% ipython --no-banner

In [1]: import numpy as np

In [2]: import numpy.linalg as la

In [3]: np.set_printoptions(precision=1, suppress=True, linewidth=120)

In [4]: arr = np.arange(9).reshape(3, 3) + 5

In [5]: arr
Out[5]: 
array([[ 5,  6,  7],
       [ 8,  9, 10],
       [11, 12, 13]])

In [6]: Uu, sigma, Vh = la.svd(arr)

In [7]: sigma.round(1) + 0
Out[7]: array([28.1,  0.6,  0. ])

In [8]: np.argmax(sigma[:-1] / (sigma[1:] + 1e-6)) + 1
Out[8]: np.int64(2)

In [9]: B = Uu[:, :2] @ np.diag(sigma[:2]) @ Vh[:2]

In [10]: B
Out[10]: 
array([[ 5.,  6.,  7.],
       [ 8.,  9., 10.],
       [11., 12., 13.]])

In [11]: print(round(la.norm(arr - B) / la.norm(arr), 1))
0.0

In [12]: round(float(np.abs(arr - B).max()), 1)
Out[12]: 0.0

In [13]: np.round(la.norm(arr - B, 2), 1), round(float(sigma[2]), 1)
Out[13]: (np.float64(0.0), 0.0)

In [14]: r = la.matrix_rank(B)

In [15]: r
Out[15]: np.int64(2)

In [16]: ns = la.svd(B)[2][r:].T

In [17]: np.allclose(B @ ns, 0)
Out[17]: True

In [18]: [int(la.matrix_rank(B[:, :j + 1])) for j in range(3)]
Out[18]: [1, 2, 2]

In [19]: ns @ ns.T
Out[19]: 
array([[ 0.2, -0.3,  0.2],
       [-0.3,  0.7, -0.3],
       [ 0.2, -0.3,  0.2]])

In [20]: A = np.loadtxt("case0.csv", delimiter=",")

In [21]: print(A)
[[ 1.  0.  0.]
 [ 2.  1.  0.]
 [-3. -2.  0.]]

In [22]: # rank 2

In [23]: np.allclose(A @ A.T, A.T @ A)
Out[23]: False

In [24]: la.matrix_power(A, 4)
Out[24]: 
array([[  1.,   0.,   0.],
       [  8.,   1.,   0.],
       [-15.,  -2.,   0.]])

In [25]: np.round(la.det(A), 1)
Out[25]: np.float64(0.0)

In [26]: (A - A.T) / 2
Out[26]: 
array([[ 0. , -1. ,  1.5],
       [ 1. ,  0. ,  1. ],
       [-1.5, -1. ,  0. ]])

In [27]: Uu, sigma, Vh = la.svd(A)

In [28]: V = Vh[:(sigma > 1e-8).sum()]

In [29]: rng = np.random.default_rng(994)

In [30]: x0 = A[1] + -1 * A[2] + rng.integers(2) * np.eye(3)[0]

In [31]: x0
Out[31]: array([6., 3., 0.])

In [32]: print(np.round(la.norm(x0 - V.T @ V @ x0), 1))
0.0

In [33]: la.matrix_rank(np.vstack([A, x0]))
Out[33]: np.int64(2)

In [34]: np.allclose(V.T @ V @ x0, x0)
Out[34]: True

In [35]: B = A / np.sqrt((A ** 2).mean(axis=1, keepdims=True))

In [36]: B[0]
Out[36]: array([1.7, 0. , 0. ])

In [37]: la.matrix_rank(A - A.mean(axis=1, keepdims=True))
Out[37]: np.int64(2)

In [38]: mat = np.array([[0.4, -0.8, -0.4],
    ...:     [-0.8, -0.8, 0.3],
    ...:     [1.8, 0.3, -1.3],
    ...:     [1.4, -1.0, -0.8],
    ...:     [-1.9, 1.4, -0.7],
    ...:     [-0.7, -0.6, 0.0],
    ...:     [-3.4, -0.3, -0.9],
    ...:     [-0.7, -1.6, -0.4],
    ...:     [0.6, 0.0, -0.5],
    ...:     [-0.5, 1.8, -1.4],
    ...:     [-0.7, 1.1, 1.9],
    ...:     [-1.0, 0.7, 1.2],
    ...:     [0.7, -1.9, 1.1],
    ...:     [0.2, 0.4, 0.4],
    ...:     [0.1, 1.2, -0.1],
    ...:     [0.2, 2.0, -0.8],
    ...:     [0.9, -1.3, 0.2],
    ...:     [0.1, -2.6, 2.5]])

In [39]: mat[:, 2] = 5 * mat[:, 1] + 0.3 * rng.normal(size=18)

In [40]: mat
Out[40]: 
array([[  0.4,  -0.8,  -4.3],
       [ -0.8,  -0.8,  -4.1],
       [  1.8,   0.3,   1.8],
       [  1.4,  -1. ,  -4.8],
       [ -1.9,   1.4,   7. ],
       [ -0.7,  -0.6,  -3.1],
       [ -3.4,  -0.3,  -2.1],
       [ -0.7,  -1.6,  -8. ],
       [  0.6,   0. ,   0.5],
       [ -0.5,   1.8,   9.7],
       [ -0.7,   1.1,   5.5],
       [ -1. ,   0.7,   3.3],
       [  0.7,  -1.9,  -9.7],
       [  0.2,   0.4,   1.8],
       [  0.1,   1.2,   5.7],
       [  0.2,   2. ,  10.1],
       [  0.9,  -1.3,  -6.8],
       [  0.1,  -2.6, -13. ]])

In [41]: # column 2 dominates

In [42]: def softmax(z):
    ...:     e = np.exp(z - z.max(axis=-1, keepdims=True))
    ...:     return e / e.sum(axis=-1, keepdims=True)
    ...: 

In [43]: softmax(mat[13])
Out[43]: array([0.1, 0.2, 0.7])

In [44]: print(np.round(softmax(10 * mat[13]), 1) + 0)
[0. 0. 1.]

In [45]: scores = mat @ mat.T / np.sqrt(3)

In [46]: print(softmax(scores)[13] @ mat)
[-0.1  1.9  9.8]
